In [1]: import numpy as np

In [2]: import numpy.linalg as la

In [3]: np.set_printoptions(precision=3, suppress=True, linewidth=140)

In [4]: rnd = lambda a: np.round(a, 3) + 0

In [5]: F = np.array([[2, 2, -2, -1, 3, -3, 1],
   ...:     [0, 1, -2, 0, -2, -3, -2],
   ...:     [0, 0, -3, -5, -4, -1, 3],
   ...:     [0, 0, 0, -1, -5, -4, 3],
   ...:     [0, 0, 0, 0, 5, 2, -3],
   ...:     [0, 0, 0, 0, 0, -3, -1],
   ...:     [0, 0, 0, 0, 0, 0, -2]])

In [6]: print(F)
[[ 2  2 -2 -1  3 -3  1]
 [ 0  1 -2  0 -2 -3 -2]
 [ 0  0 -3 -5 -4 -1  3]
 [ 0  0  0 -1 -5 -4  3]
 [ 0  0  0  0  5  2 -3]
 [ 0  0  0  0  0 -3 -1]
 [ 0  0  0  0  0  0 -2]]

In [7]: # triangular, det is the product of the diagonal

In [8]: x0 = np.array([6, 9, 6, 6, 2, 1, 2])

In [9]: rhs = F @ x0

In [10]: rhs
Out[10]: array([ 17, -14, -51, -14,   6,  -5,  -4])

In [11]: rnd(la.solve(F, F[:, 0]))
Out[11]: array([1., 0., 0., 0., 0., 0., 0.])

In [12]: rnd(la.solve(F, -2 * rhs))
Out[12]: array([-12., -18., -12., -12.,  -4.,  -2.,  -4.])

In [13]: print(rnd(la.solve(F, rhs)))
[6. 9. 6. 6. 2. 1. 2.]

In [14]: t3 = np.stack([F, -2 * F, F[::-1]])

In [15]: t3.shape
Out[15]: (3, 7, 7)

In [16]: print((t3 @ F.T).shape)
(3, 7, 7)

In [17]: la.matrix_rank(t3.reshape(3, -1))
Out[17]: np.int64(2)

In [18]: la.matrix_rank(t3)
Out[18]: array([7, 7, 7])

In [19]: t3.sum(axis=0)
Out[19]: 
array([[-2, -2,  2,  1, -3,  3, -3],
       [ 0, -1,  2,  0,  2,  0,  1],
       [ 0,  0,  3,  5,  9,  3, -6],
       [ 0,  0,  0,  0,  0,  0,  0],
       [ 0,  0, -3, -5, -9, -3,  6],
       [ 0,  1, -2,  0, -2,  0, -1],
       [ 2,  2, -2, -1,  3, -3,  3]])

In [20]: print(np.einsum("bij,cij->bc", t3, t3))
[[ 217 -434    7]
 [-434  868  -14]
 [   7  -14  217]]

In [21]: [int(la.matrix_rank(la.matrix_power(F, p))) for p in range(1, 8)]
Out[21]: [7, 7, 7, 7, 7, 7, 7]

In [22]: Q, evecs = la.qr(F[:, :6])[0], la.qr(F[:, 6:])[0]

In [23]: sigma = la.svd(Q.T @ evecs, compute_uv=False)

In [24]: print(rnd(la.norm(Q @ Q.T - evecs @ evecs.T, 2)))
1.0

In [25]: B = la.inv(F)

In [26]: rnd(la.slogdet(F)[0])
Out[26]: np.float64(1.0)

In [27]: (np.abs(B) > 1e-9).astype(int)
Out[27]: 
array([[1, 1, 1, 1, 1, 1, 1],
       [0, 1, 1, 1, 1, 1, 1],
       [0, 0, 1, 1, 1, 1, 1],
       [0, 0, 0, 1, 1, 1, 1],
       [0, 0, 0, 0, 1, 1, 1],
       [0, 0, 0, 0, 0, 1, 1],
       [0, 0, 0, 0, 0, 0, 1]])

In [28]: rnd(la.det(F) * la.det(B))
Out[28]: np.float64(1.0)

In [29]: rnd(F @ B)
Out[29]: 
array([[1., 0., 0., 0., 0., 0., 0.],
       [0., 1., 0., 0., 0., 0., 0.],
       [0., 0., 1., 0., 0., 0., 0.],
       [0., 0., 0., 1., 0., 0., 0.],
       [0., 0., 0., 0., 1., 0., 0.],
       [0., 0., 0., 0., 0., 1., 0.],
       [0., 0., 0., 0., 0., 0., 1.]])

In [30]: E = np.load("sample19.npy")

In [31]: print(E)
[[ 1.453 -0.978  3.677  1.648 -2.27 ]
 [-0.684 -0.101  0.38  -3.871 -2.705]
 [-0.411  0.472 -0.056 -2.805 -3.887]
 [ 1.245  0.101  4.251  3.403 -0.547]
 [-0.14   2.759  0.188 -2.481 -2.941]
 [-0.727  0.01   2.995  0.028 -1.832]
 [ 0.441 -1.016 -0.146 -3.153 -2.886]
 [ 1.084  1.043 -0.31  -3.006 -1.856]
 [ 0.682  2.011  3.892  1.74   0.119]
 [ 0.583  0.817  3.201  2.259 -0.724]
 [ 2.065  1.952  3.078  1.507  0.145]
 [ 1.167 -0.588  3.633  2.066 -1.798]
 [ 1.076 -1.165  0.774 -2.804 -2.496]
 [ 0.459  1.84   1.946  0.743 -1.793]
 [ 0.001  0.74   3.221  0.998 -1.741]
 [ 0.959  1.032  1.204 -3.789 -2.719]
 [ 0.338  1.901  4.826  1.42  -1.349]
 [-0.332 -0.063 -1.632 -1.995 -2.103]
 [-0.268 -1.217 -0.636 -1.992 -1.612]
 [ 2.237  1.124 -1.382 -3.636 -2.098]
 [-1.178 -0.855 -0.662 -3.975 -2.216]
 [ 1.938 -1.233 -0.057 -3.724 -1.772]
 [ 0.913  0.893  0.443 -2.702 -3.925]
 [-1.138 -0.209 -0.236 -1.282 -3.358]
 [ 1.153  0.787  2.64   2.35  -1.032]
 [ 0.308 -0.143  2.788  1.602  0.359]
 [ 0.627  0.679  4.835  0.539 -1.645]
 [ 0.647  0.263 -1.214 -1.489 -0.909]
 [ 0.129 -0.621 -1.231 -1.54  -2.548]]

In [32]: labels = E[:, 0] > np.median(E[:, 0])

In [33]: f = E[labels].mean(axis=0) - E[~labels].mean(axis=0)

In [34]: rnd(f)
Out[34]: array([1.406, 0.135, 0.822, 0.506, 0.46 ])

In [35]: print(rnd((((E - E.mean(axis=0)) @ f > 0) == labels).mean()))
0.586

In [36]: labels.astype(int)
Out[36]: array([1, 0, 0, 1, 0, 0, 0, 1, 1, 0, 1, 1, 1, 0, 0, 1, 0, 0, 0, 1, 0, 1, 1, 0, 1, 0, 1, 1, 0])

In [37]: print(((E - E.mean(axis=0)) @ f > 0).astype(int))
[1 0 0 1 0 0 0 0 1 1 1 1 0 1 1 0 1 0 0 0 0 0 0 0 1 1 1 0 0]

In [38]: print(np.argsort(-np.abs(f).round(6), kind="stable"))
[0 2 3 4 1]
